% python3 -q
>>> import numpy as np
>>> from numpy import linalg as LA
>>> np.set_printoptions(precision=3, suppress=True, linewidth=200)
>>> M = np.array([[0, 0, 0, 0], [0, 0, 1, 1], [0, 1, 0, 0], [0, 1, 0, 0]])
>>> M
array([[0, 0, 0, 0],
       [0, 0, 1, 1],
       [0, 1, 0, 0],
       [0, 1, 0, 0]])
>>> left, sigma, VT = LA.svd(M)
>>> sigma.round(3) + 0
array([1.414, 1.414, 0.   , 0.   ])
>>> B = left[:, :2] @ np.diag(sigma[:2]) @ VT[:2]
>>> np.round(LA.norm(M - B) / LA.norm(M), 3)
np.float64(0.0)
>>> P = np.triu(np.array([[2, 3, 2, 3], [3, 1, 5, 1], [0, 2, 5, 3], [4, 5, 0, 3]]), 1) + np.eye(4)
>>> B = P @ M @ LA.inv(P)
>>> B
array([[  0.,   5., -22.,  64.],
       [  0.,   6., -29.,  82.],
       [  0.,   4., -20.,  56.],
       [  0.,   1.,  -5.,  14.]])
>>> np.round(np.poly(B), 3) + 0
array([ 1.,  0., -2.,  0.,  0.])
>>> P @ M - M @ P
array([[ 0.,  5.,  3.,  3.],
       [ 0.,  6.,  0., -3.],
       [ 0.,  3., -5., -1.],
       [ 0.,  0., -5., -1.]])
>>> evals, vecs = LA.eigh(M)
>>> evals.sum(), np.trace(M)
(np.float64(0.0), np.int64(0))
>>> np.round(vecs @ np.diag(evals) @ vecs.T, 3) + 0
array([[0., 0., 0., 0.],
       [0., 0., 1., 1.],
       [0., 1., 0., 0.],
       [0., 1., 0., 0.]])
>>> np.abs(vecs[:, -1]).round(6).argmax()
np.int64(1)
>>> np.unique(evals.round(6) + 0, return_counts=True)[1]
array([1, 2, 1])
>>> np.round(vecs.T @ M @ vecs, 3) + 0
array([[-1.414,  0.   ,  0.   ,  0.   ],
       [ 0.   ,  0.   ,  0.   ,  0.   ],
       [ 0.   ,  0.   ,  0.   ,  0.   ],
       [ 0.   ,  0.   ,  0.   ,  1.414]])
>>> np.abs(vecs[:, -1])
array([0.   , 0.707, 0.5  , 0.5  ])
>>> np.round(vecs.T @ vecs, 3) + 0
array([[1., 0., 0., 0.],
       [0., 1., 0., 0.],
       [0., 0., 1., 0.],
       [0., 0., 0., 1.]])
>>> LA.eigvalsh(M + 2 * np.eye(4))
array([0.586, 2.   , 2.   , 3.414])
>>> LA.eigvalsh(M @ M)
array([0., 0., 2., 2.])
>>> evals
array([-1.414,  0.   ,  0.   ,  1.414])
>>> F, _ = LA.qr(np.array([[0.0, 1.3, -0.5], [-0.7, 0.7, 1.3], [0.7, 0.0, 0.9]]))
>>> F
array([[ 0.   , -0.935, -0.356],
       [ 0.707, -0.252,  0.661],
       [-0.707, -0.252,  0.661]])
>>> # orthonormal columns
>>> np.round(F @ F.T, 3) + 0
array([[1., 0., 0.],
       [0., 1., 0.],
       [0., 0., 1.]])
>>> np.round(F[:, 0] @ F[:, 1], 3)
np.float64(-0.0)
>>> np.round(F.T @ F, 3) + 0
array([[1., 0., 0.],
       [0., 1., 0.],
       [0., 0., 1.]])
>>> LA.norm(F, axis=0)
array([1., 1., 1.])
>>> LA.pinv(F)
array([[ 0.   ,  0.707, -0.707],
       [-0.935, -0.252, -0.252],
       [-0.356,  0.661,  0.661]])
>>> X = np.load("out11.npy")
>>> X
array([[3, 2, 1, 2, 0, 3],
       [3, 3, 2, 1, 2, 0],
       [0, 3, 3, 2, 1, 2],
       [2, 0, 3, 3, 2, 1],
       [1, 2, 0, 3, 3, 2],
       [2, 1, 2, 0, 3, 3]])
>>> round(LA.norm(X, 1), 3), np.round(LA.norm(X, np.inf), 3)
(np.float64(11.0), np.float64(11.0))
>>> LA.norm(X, axis=1).argmax()
np.int64(0)
>>> LA.norm(X, axis=1)
array([5.196, 5.196, 5.196, 5.196, 5.196, 5.196])
>>> round(float(LA.norm(X[1] - X[4])), 3)
4.243
>>> B = LA.inv(F)
>>> B.round(3) + 0
array([[ 0.   ,  0.707, -0.707],
       [-0.935, -0.252, -0.252],
       [-0.356,  0.661,  0.661]])
>>> np.round(LA.slogdet(F)[0], 3)
np.float64(1.0)
>>> mat = np.load("sample3.npy")
>>> mat
array([[ -4.057,  -2.368, -13.523, -25.065,  -3.714,   3.147],
       [  6.495,   4.067,  -3.796,   1.088,  -4.184,  -8.772],
       [ -0.149,  -4.906,  -4.935,  12.78 , -16.938, -21.122],
       [ 16.953,  11.936,  -0.16 ,   8.628, -16.746, -26.764],
       [-22.946, -21.013, -19.39 , -17.978, -14.144,  -1.377],
       [ 12.066,   6.887,   4.906,  19.507, -18.585, -28.222],
       [ 26.151,  25.792,  30.313,  22.682,  34.175,  18.905]])
>>> B = np.c_[mat[:, :4] @ np.array([[3, 0, 0, 1], [-2, 1, 3, -1], [-3, -3, 3, -1], [-5, 1, -4, 2]]), np.array([-3, -3, -1, 0, -1, -3, 2])]
>>> B
array([[ 158.459,   13.136,   52.587,  -38.296,   -3.   ],
       [  17.299,   16.543,   -3.539,    8.4  ,   -3.   ],
       [ -39.73 ,   22.679,  -80.643,   35.252,   -1.   ],
       [ -15.673,   21.044,    0.816,   22.433,    0.   ],
       [ 121.248,   19.179,  -49.297,  -18.499,   -1.   ],
       [ -89.829,   11.676,  -42.649,   39.287,   -3.   ],
       [-177.48 ,  -42.465,   77.587,   15.41 ,    2.   ]])
>>> LA.matrix_rank(np.c_[mat, B])
np.int64(7)
>>> LA.norm(LA.qr(mat)[0].T @ B, axis=0) ** 2 / ((B ** 2).sum(axis=0) + 1e-12)
array([1.   , 1.   , 1.   , 1.   , 0.657])
>>> np.round(LA.norm(B - mat @ LA.lstsq(mat, B)[0], axis=0), 3) + 0
array([0.   , 0.   , 0.   , 0.   , 3.362])
>>> gram = B.T @ B
>>> LA.matrix_rank(gram)
np.int64(5)
>>> round(np.trace(gram), 3), round(float((B ** 2).sum()), 3)
(np.float64(110202.941), 110202.941)
>>> np.allclose(gram, gram.T)
True
>>> (B @ B.T).shape
(7, 7)
>>> blk = np.stack([mat, 4 * mat, mat[::-1]])
>>> np.einsum("bij,cij->bc", blk, blk)
array([[ 11388.023,  45552.093,    425.777],
       [ 45552.093, 182208.373,   1703.107],
       [   425.777,   1703.107,  11388.023]])
>>> (blk @ mat.T).shape
(3, 7, 7)
>>> LA.matrix_rank(blk)
array([6, 6, 6])
>>> x = np.array([3, 0, 3, -3, 3, -3])
>>> rhs = mat @ x
>>> np.round(LA.lstsq(mat, rhs)[0], 3) + 0
array([ 3.,  0.,  3., -3.,  3., -3.])
>>> np.round(LA.solve(mat.T @ mat, mat.T @ rhs), 3) + 0
array([ 3.,  0.,  3., -3.,  3., -3.])
>>> rng = np.random.default_rng(16)
>>> rhs = rhs + 0.02 * rng.normal(size=7)
>>> rhs
array([   1.86 ,   18.61 ,  -41.019,   54.57 , -111.339,   21.298,  147.167])
>>> beta, *_ = LA.lstsq(mat, rhs)
>>> beta
array([ 2.966,  0.005,  3.013, -3.018,  3.056, -3.06 ])
>>> round(float(LA.norm(rhs - mat @ beta)), 3)
0.026
>>> q, Rm = LA.qr(mat)
>>> q @ Rm
array([[ -4.057,  -2.368, -13.523, -25.065,  -3.714,   3.147],
       [  6.495,   4.067,  -3.796,   1.088,  -4.184,  -8.772],
       [ -0.149,  -4.906,  -4.935,  12.78 , -16.938, -21.122],
       [ 16.953,  11.936,  -0.16 ,   8.628, -16.746, -26.764],
       [-22.946, -21.013, -19.39 , -17.978, -14.144,  -1.377],
       [ 12.066,   6.887,   4.906,  19.507, -18.585, -28.222],
       [ 26.151,  25.792,  30.313,  22.682,  34.175,  18.905]])
>>> np.round(q.T @ q, 3) + 0
array([[1., 0., 0., 0., 0., 0.],
       [0., 1., 0., 0., 0., 0.],
       [0., 0., 1., 0., 0., 0.],
       [0., 0., 0., 1., 0., 0.],
       [0., 0., 0., 0., 1., 0.],
       [0., 0., 0., 0., 0., 1.]])
>>> round(abs(Rm[0, 0]), 3), round(float(LA.norm(mat[:, 0])), 3)
(np.float64(41.256), 41.256)
>>> round(np.trace(q @ q.T), 3)
np.float64(6.0)
>>> W0 = np.load("block9.npy")
>>> W0
array([[ 2.5,  0.6,  0.4,  1.2, -0.5,  2.6],
       [ 1. , -2.2, -0.1,  0.7,  0.6,  0.8],
       [-0.8,  0.9,  1. , -0.3, -0.4, -0.7],
       [-1. , -2.2,  1. , -1.8, -0.1,  0.1]])
>>> x = np.array([3, 3, 3, -3, 0, 0])
>>> h = np.maximum(W0 @ x, 0)
>>> W0.T @ h
array([13.89,  7.92,  6.96,  7.02, -5.13, 15.  ])
>>> h
array([6.9, 0. , 4.2, 0. ])
>>> np.tanh(W0 @ x)
array([ 1.   , -1.   ,  1.   , -0.834])
>>> LA.norm(W0, axis=1).argmax()
np.int64(0)
>>> round(float(LA.norm(W0, 2)), 3)
4.434
>>> round(W0[2] @ W0[0], 3)
np.float64(-3.04)
>>> np.round(LA.norm(W0, 1), 3), round(float(LA.norm(W0, np.inf)), 3)
(np.float64(5.9), 7.8)
>>> np.round(LA.norm(W0[2] - W0[0]), 3)
np.float64(4.949)
>>> round(float(LA.norm(W0)), 3)
5.987
>>> np.count_nonzero(W0)
np.int64(24)
>>> LA.svd(W0, compute_uv=False)
array([4.434, 3.455, 1.92 , 0.751])
>>> left, sigma, VT = LA.svd(W0, full_matrices=False)
>>> np.round(VT @ VT.T, 3) + 0
array([[1., 0., 0., 0.],
       [0., 1., 0., 0.],
       [0., 0., 1., 0.],
       [0., 0., 0., 1.]])
>>> (sigma > 1e-8).sum()
np.int64(4)
>>> left.shape, sigma.shape, VT.shape
((4, 4), (4,), (4, 6))
>>> np.round(left.T @ W0 @ VT.T, 3) + 0
array([[4.434, 0.   , 0.   , 0.   ],
       [0.   , 3.455, 0.   , 0.   ],
       [0.   , 0.   , 1.92 , 0.   ],
       [0.   , 0.   , 0.   , 0.751]])
>>> np.allclose(left * sigma @ VT, W0)
True
>>> A = np.loadtxt("dump.csv", delimiter=",")
>>> A
array([[  4.681, -22.903,  -0.36 ,   2.881],
       [  4.096, -19.919,  -0.506,   2.393],
       [  3.948, -19.18 ,  -0.542,   2.271],
       [  3.812, -18.512,  -0.573,   2.159],
       [  3.021, -14.723,  -0.746,   1.517],
       [  2.783, -13.624,  -0.792,   1.327],
       [  2.213, -11.071,  -0.89 ,   0.882],
       [  2.104, -10.596,  -0.907,   0.798],
       [  1.92 ,  -9.8  ,  -0.932,   0.658],
       [  1.035,  -6.138,  -1.   ,   0.023],
       [  0.235,  -2.944,  -0.894,  -0.439],
       [  0.089,  -2.307,  -0.821,  -0.488],
       [ -0.069,  -1.472,  -0.661,  -0.487],
       [  0.094,   0.244,   0.168,   0.175],
       [  0.395,   0.833,   0.588,   0.655],
       [  0.583,   1.158,   0.809,   0.928],
       [  1.274,   2.363,   1.516,   1.86 ],
       [  1.409,   2.613,   1.644,   2.035],
       [  1.484,   2.753,   1.713,   2.131],
       [  1.658,   3.086,   1.87 ,   2.352],
       [  1.861,   3.488,   2.05 ,   2.608],
       [  3.57 ,   7.422,   3.449,   4.679],
       [  3.823,   8.087,   3.644,   4.978],
       [  4.1  ,   8.839,   3.855,   5.303],
       [  5.574,  13.235,   4.944,   7.012],
       [  7.566,  20.161,   6.35 ,   9.277],
       [  8.001,  21.81 ,   6.649,   9.766]])
>>> # null space of dimension 1
>>> Xs = A - A.mean(axis=0)
>>> vecs = LA.svd(Xs)[2][:3]
>>> B = Xs - Xs @ vecs.T @ vecs
>>> np.diag(vecs.T @ vecs)
array([0.765, 1.   , 0.765, 0.471])
>>> Xs = A - A.mean(axis=0)
>>> left, sigma, VT = LA.svd(Xs, full_matrices=False)
>>> np.round(Xs.mean(axis=0), 3) + 0
array([0., 0., 0., 0.])
>>> np.abs(left[:, 0]).argmax()
np.int64(26)
>>> (np.sign(left[:, 0]) == np.sign(left[0, 0])).astype(int)
array([1, 1, 1, 1, 1, 1, 1, 1, 1, 1, 1, 1, 1, 0, 0, 0, 0, 0, 0, 0, 0, 0, 0, 0, 0, 0, 0])
>>> np.abs(VT[0]).argmax()
np.int64(1)
>>> np.searchsorted(np.cumsum(sigma ** 2) / (sigma ** 2).sum(), 0.9) + 1
np.int64(1)
>>> np.round(sigma ** 2 / (sigma ** 2).sum(), 3) + 0
array([0.938, 0.061, 0.001, 0.   ])
>>> np.unique(A.round(6), axis=0).shape
(27, 4)
>>> LA.lstsq(A[:-1].T, A[-1])[2]
np.int32(3)
>>> np.abs(np.diag(LA.qr(A)[1])) > 1e-9
array([ True,  True,  True, False])
>>> A @ LA.pinv(A) @ A
array([[  4.681, -22.903,  -0.36 ,   2.881],
       [  4.096, -19.919,  -0.506,   2.393],
       [  3.948, -19.18 ,  -0.542,   2.271],
       [  3.812, -18.512,  -0.573,   2.159],
       [  3.021, -14.723,  -0.746,   1.517],
       [  2.783, -13.624,  -0.792,   1.327],
       [  2.213, -11.071,  -0.89 ,   0.882],
       [  2.104, -10.596,  -0.907,   0.798],
       [  1.92 ,  -9.8  ,  -0.932,   0.658],
       [  1.035,  -6.138,  -1.   ,   0.023],
       [  0.235,  -2.944,  -0.894,  -0.439],
       [  0.089,  -2.307,  -0.821,  -0.488],
       [ -0.069,  -1.472,  -0.661,  -0.487],
       [  0.094,   0.244,   0.168,   0.175],
       [  0.395,   0.833,   0.588,   0.655],
       [  0.583,   1.158,   0.809,   0.928],
       [  1.274,   2.363,   1.516,   1.86 ],
       [  1.409,   2.613,   1.644,   2.035],
       [  1.484,   2.753,   1.713,   2.131],
       [  1.658,   3.086,   1.87 ,   2.352],
       [  1.861,   3.488,   2.05 ,   2.608],
       [  3.57 ,   7.422,   3.449,   4.679],
       [  3.823,   8.087,   3.644,   4.978],
       [  4.1  ,   8.839,   3.855,   5.303],
       [  5.574,  13.235,   4.944,   7.012],
       [  7.566,  20.161,   6.35 ,   9.277],
       [  8.001,  21.81 ,   6.649,   9.766]])
>>> np.allclose(A[:-1].T @ LA.lstsq(A[:-1].T, A[-1])[0], A[-1])
True
>>> data = rng.normal(size=(38, 4))
>>> data = 20 * data / LA.norm(data, axis=1, keepdims=True)
>>> data
array([[ -4.476, -17.413,  -8.602,   1.664],
       [-11.683,  -2.444,  14.301,   7.282],
       [  5.748,   3.466,  -1.76 , -18.758],
       [ 10.897, -16.559,   2.375,  -1.191],
       [  2.738,   5.032,  -6.658,  17.968],
       [-10.044,   6.189, -13.223,   9.272],
       [ -3.755,   2.759,  11.125, -15.954],
       [ -3.585,   6.534,  10.246,  15.475],
       [ 14.351,  12.173,   2.518,   6.288],
       [  1.174,  16.408,   2.636,  11.066],
       [ 15.943,  11.544,  -3.395,  -1.02 ],
       [  6.367,  -5.565, -15.864,  -8.764],
       [ 10.666,  -4.179,  -7.067,  14.793],
       [ -8.354,  17.987,   0.183,  -2.575],
       [ 17.23 ,  -9.212,  -4.206,  -0.757],
       [-16.197,  -5.737,   9.827,   2.857],
       [ -0.367,   7.48 ,  14.279,  11.833],
       [-15.79 ,  10.342,   5.851,   3.078],
       [-11.072,  -5.089,  -2.361, -15.683],
       [ 13.765,   9.934,  -0.149, -10.574],
       [ 14.331,   6.825,  11.321,  -4.457],
       [ 12.993,  -0.753,  10.601, -10.873],
       [  2.351,   0.63 , -19.232,  -4.92 ],
       [-10.528, -12.086,  -6.477, -10.056],
       [  6.261,   8.94 ,   5.167, -15.943],
       [ -5.418,  18.857,  -3.873,  -0.234],
       [ -8.229,   7.385,  12.396,  11.139],
       [  8.056,  13.442,  -4.034,  11.753],
       [-11.892,   1.213,  10.397, -12.206],
       [  6.892,   2.81 , -10.841, -15.069],
       [-16.549, -10.477,   3.193,   2.48 ],
       [  7.392,  13.655,  -2.88 , -12.273],
       [-11.172, -15.229,  -5.178,  -4.057],
       [ 12.71 , -15.028,  -2.484,  -2.538],
       [ -1.212,  -5.233,  19.189,  -1.717],
       [  0.354,   7.329,   2.262,  18.467],
       [-18.164,  -3.026,  -7.703,  -1.252],
       [  7.934,  -5.442, -17.524,   0.584]])
>>> Xs = data - data.mean(axis=0)
>>> vecs = LA.svd(Xs)[2][:3]
>>> B = Xs - Xs @ vecs.T @ vecs
>>> LA.norm(B, axis=1).round(6).argmax()
np.int64(3)
>>> np.round(LA.norm(B) / LA.norm(Xs), 3)
np.float64(0.406)
>>> (Xs @ vecs.T).std(axis=0)
array([11.279, 10.797,  9.377])
